% python3 -q
>>> import numpy as np
>>> from numpy import linalg as LA
>>> np.set_printoptions(precision=2, suppress=True, linewidth=160, floatmode="fixed")
>>> tidy = lambda a: np.round(a, 2) + 0
>>> B = np.array([[2, 2, 0, 3, 2], [2, 1, 2, 3, 0]])
>>> A = B.T @ B
>>> A
array([[ 8,  6,  4, 12,  4],
       [ 6,  5,  2,  9,  4],
       [ 4,  2,  4,  6,  0],
       [12,  9,  6, 18,  6],
       [ 4,  4,  0,  6,  4]])
>>> np.count_nonzero(A)
np.int64(23)
>>> tidy(LA.norm(A))
np.float64(34.86)
>>> A[:, 5]
Traceback (most recent call last):
  File "<python-input-9>", line 1, in <module>
    A[:, 5]
    ~^^^^^^
IndexError: index 5 is out of bounds for axis 1 with size 5
>>> A.sum(axis=0)
array([34, 26, 16, 51, 18])
>>> hat = np.triu(np.array([[0, -2, -1, 0, 3],
...     [1, -1, 1, -1, -2],
...     [-1, -3, -1, 0, 3],
...     [1, -1, 3, -2, -2],
...     [1, 0, 1, 0, 2]]), 1) + np.eye(5)
>>> B = hat @ A @ LA.inv(hat)
>>> np.trace(B), np.trace(A)
(np.float64(39.0), np.int64(39))
>>> tidy(LA.det(B))
np.float64(0.0)
>>> tidy(np.poly(B))
array([  1.00, -39.00, 153.00,   0.00,   0.00,   0.00])
>>> w, V = LA.eigh(A)
>>> tidy(V.T @ V)
array([[1.00, 0.00, 0.00, 0.00, 0.00],
       [0.00, 1.00, 0.00, 0.00, 0.00],
       [0.00, 0.00, 1.00, 0.00, 0.00],
       [0.00, 0.00, 0.00, 1.00, 0.00],
       [0.00, 0.00, 0.00, 0.00, 1.00]])
>>> np.abs(V[:, -1]).round(6).argmax()
np.int64(3)
>>> print((w > 1e-8).sum(), (w < -1e-8).sum())
2 0
>>> tidy(np.abs(V[:, -1]))
array([0.48, 0.37, 0.23, 0.72, 0.25])
>>> tidy(LA.eigvalsh(A + -1 * np.eye(5)))
array([-1.00, -1.00, -1.00,  3.43, 33.57])
>>> np.unique(w.round(6) + 0, return_counts=True)[1]
array([3, 1, 1])
>>> tidy(V.T @ A @ V)
array([[ 0.00,  0.00,  0.00,  0.00,  0.00],
       [ 0.00,  0.00,  0.00,  0.00,  0.00],
       [ 0.00,  0.00,  0.00,  0.00,  0.00],
       [ 0.00,  0.00,  0.00,  4.43,  0.00],
       [ 0.00,  0.00,  0.00,  0.00, 34.57]])
>>> tidy(LA.eigvalsh(A @ A))
array([   0.00,    0.00,    0.00,   19.58, 1195.42])
